In [1]: import numpy as np

In [2]: from numpy import linalg as LA

In [3]: np.set_printoptions(precision=2, suppress=True, linewidth=120, sign=" ")

In [4]: m1 = np.load("x.npy")

In [5]: print(m1)
[[-1 -2  5  0  1 -5]
 [ 3 -1 -3  1 -5  4]
 [-1 -2  5  0  1 -5]
 [ 3  2  4  1 -5 -5]
 [-4  2  4  2 -2 -1]]

In [6]: print(np.round(LA.norm(m1[2] - m1[1]), 2))
14.11

In [7]: print(np.round(LA.norm(m1, "nuc"), 2))
30.92

In [8]: print(LA.norm(m1, axis=0))
[ 6.    4.12  9.54  2.45  7.48  9.59]

In [9]: print(LA.norm(m1, axis=1))
[ 7.48  7.81  7.48  8.94  6.71]

In [10]: print(round(float(LA.norm(m1[2], 1)), 2), round(float(LA.norm(m1[2], np.inf)), 2))
14.0 5.0

In [11]: print(round(float(LA.norm(m1, 2)), 2))
13.49

In [12]: U, sigma, vt = LA.svd(m1)

In [13]: V = vt[:(sigma > 1e-8).sum()]

In [14]: rng = np.random.default_rng(15)

In [15]: x = m1[4] + 2 * m1[1] + rng.integers(2) * np.eye(6)[1]

In [16]: print(x)
[  2.   1.  -2.   4. -12.   7.]

In [17]: print(np.diag(V.T @ V))
[ 0.78  0.98  0.57  0.16  0.83  0.69]

In [18]: print(np.allclose(V.T @ V @ x, x))
False

In [19]: U, sigma, vt = LA.svd(m1)

In [20]: print(np.argmax(sigma[:-1] / (sigma[1:] + 1e-6)) + 1)
4

In [21]: print(sigma.round(2) + 0)
[ 13.49   8.65   5.53   3.26   0.  ]

In [22]: B = U[:, :4] @ np.diag(sigma[:4]) @ vt[:4]

In [23]: print(np.round(LA.norm(m1 - B, 2), 2), round(sigma[4], 2))
0.0 0.0

In [24]: print(round(np.abs(m1 - B).max(), 2))
0.0

In [25]: print(LA.matrix_rank(m1, rtol=0.05))
4

In [26]: print(round(float(LA.norm(m1 - B) / LA.norm(m1)), 2))
0.0

In [27]: print(LA.lstsq(m1[:-1].T, m1[-1])[2])
3

In [28]: print(np.unique(m1.round(6), axis=0).shape)
(4, 6)

In [29]: print(np.abs(np.diag(LA.qr(m1)[1])) > 1e-9)
[ True  True  True  True False]

In [30]: print(np.allclose(m1[:-1].T @ LA.lstsq(m1[:-1].T, m1[-1])[0], m1[-1]))
False

In [31]: try:
    ...:     LA.inv(m1)
    ...: except LA.LinAlgError as e:
    ...:     print(repr(e))
    ...: 
LinAlgError('Last 2 dimensions of the array must be square')

In [32]: U, sigma, vt = LA.svd(m1, full_matrices=False)

In [33]: print(U.shape, sigma.shape, vt.shape)
(5, 5) (5,) (5, 6)

In [34]: print(np.round(U.T @ m1 @ vt.T, 2) + 0)
[[ 13.49   0.     0.     0.     0.  ]
 [  0.     8.65   0.     0.     0.  ]
 [  0.     0.     5.53   0.     0.  ]
 [  0.     0.     0.     3.26   0.  ]
 [  0.     0.     0.     0.     0.  ]]

In [35]: X = np.loadtxt("dump.csv", delimiter=",")

In [36]: print(X)
[[ 47.  14.  21.  21.]
 [ 14.   2.   6.   6.]
 [ 21.   6.   7.   9.]
 [ 21.   6.   9.   7.]]

In [37]: print(np.round(LA.eigvalsh(X).min(), 2))
-2.0

In [38]: print(np.all(LA.eigvalsh(X) > 0))
False

In [39]: w, V = LA.eig(X)

In [40]: print(w)
[69. -2. -2. -2.]

In [41]: print(np.sort(LA.eigvals(LA.inv(X))))
[-0.5  -0.5  -0.5   0.01]

In [42]: K = np.array([[0, 1, 1], [1, 0, 0], [1, 0, 0]])

In [43]: ang = np.radians(15)

In [44]: r_ = np.eye(3)

In [45]: r_[0, 0] = r_[2, 2] = np.cos(ang)

In [46]: r_[0, 2], r_[2, 0] = -np.sin(ang), np.sin(ang)

In [47]: print(r_)
[[ 0.97  0.   -0.26]
 [ 0.    1.    0.  ]
 [ 0.26  0.    0.97]]

In [48]: B = K @ r_.T

In [49]: print(B)
[[-0.26  1.    0.97]
 [ 0.97  0.    0.26]
 [ 0.97  0.    0.26]]

In [50]: print(np.allclose(K @ K.T, B @ B.T))
True

In [51]: print(np.allclose(LA.norm(K, axis=1), LA.norm(B, axis=1)))
True

In [52]: print(np.round(LA.svd(K, compute_uv=False), 2) + 0, np.round(LA.svd(B, compute_uv=False), 2) + 0)
[ 1.41  1.41  0.  ] [ 1.41  1.41  0.  ]

In [53]: U, sigma, vt = LA.svd(K)

In [54]: print(np.argmax(sigma[:-1] / (sigma[1:] + 1e-6)) + 1)
2

In [55]: print(sigma.round(2) + 0)
[ 1.41  1.41  0.  ]

In [56]: B = U[:, :2] @ np.diag(sigma[:2]) @ vt[:2]

In [57]: print(LA.matrix_rank(B))
2

In [58]: print(np.round(LA.norm(K - B) / LA.norm(K), 2))
0.0

In [59]: print(np.round(np.abs(K - B).max(), 2))
0.0

In [60]: print(B.round(2) + 0)
[[ 0.  1.  1.]
 [ 1.  0.  0.]
 [ 1.  0.  0.]]

In [61]: A = np.load("out3.npy")

In [62]: print(A)
[[  2   2   2   2   2   2   2   2]
 [  2   4   4   4   4   4   4   4]
 [  2   4   6   6   6   6   6   6]
 [  2   4   6   8   8   8   8   8]
 [  2   4   6   8  10  10  10  10]
 [  2   4   6   8  10  12  12  12]
 [  2   4   6   8  10  12  14  14]
 [  2   4   6   8  10  12  14  16]]

In [63]: # equal to its transpose

In [64]: w, V = LA.eigh(A)

In [65]: x = np.array([-3, 1, 0, -1, 3, -3, 0, 0])

In [66]: print(V * np.abs(w) @ V.T)
[[  2.   2.   2.   2.   2.   2.   2.   2.]
 [  2.   4.   4.   4.   4.   4.   4.   4.]
 [  2.   4.   6.   6.   6.   6.   6.   6.]
 [  2.   4.   6.   8.   8.   8.   8.   8.]
 [  2.   4.   6.   8.  10.  10.  10.  10.]
 [  2.   4.   6.   8.  10.  12.  12.  12.]
 [  2.   4.   6.   8.  10.  12.  14.  14.]
 [  2.   4.   6.   8.  10.  12.  14.  16.]]

In [67]: print(x @ A @ x)
40

In [68]: print(V * np.maximum(w, 0) @ V.T)
[[  2.   2.   2.   2.   2.   2.   2.   2.]
 [  2.   4.   4.   4.   4.   4.   4.   4.]
 [  2.   4.   6.   6.   6.   6.   6.   6.]
 [  2.   4.   6.   8.   8.   8.   8.   8.]
 [  2.   4.   6.   8.  10.  10.  10.  10.]
 [  2.   4.   6.   8.  10.  12.  12.  12.]
 [  2.   4.   6.   8.  10.  12.  14.  14.]
 [  2.   4.   6.   8.  10.  12.  14.  16.]]

In [69]: print(np.round(x @ A @ x / (x @ x), 2), round(w[0], 2), round(w[-1], 2))
1.38 0.52 58.73
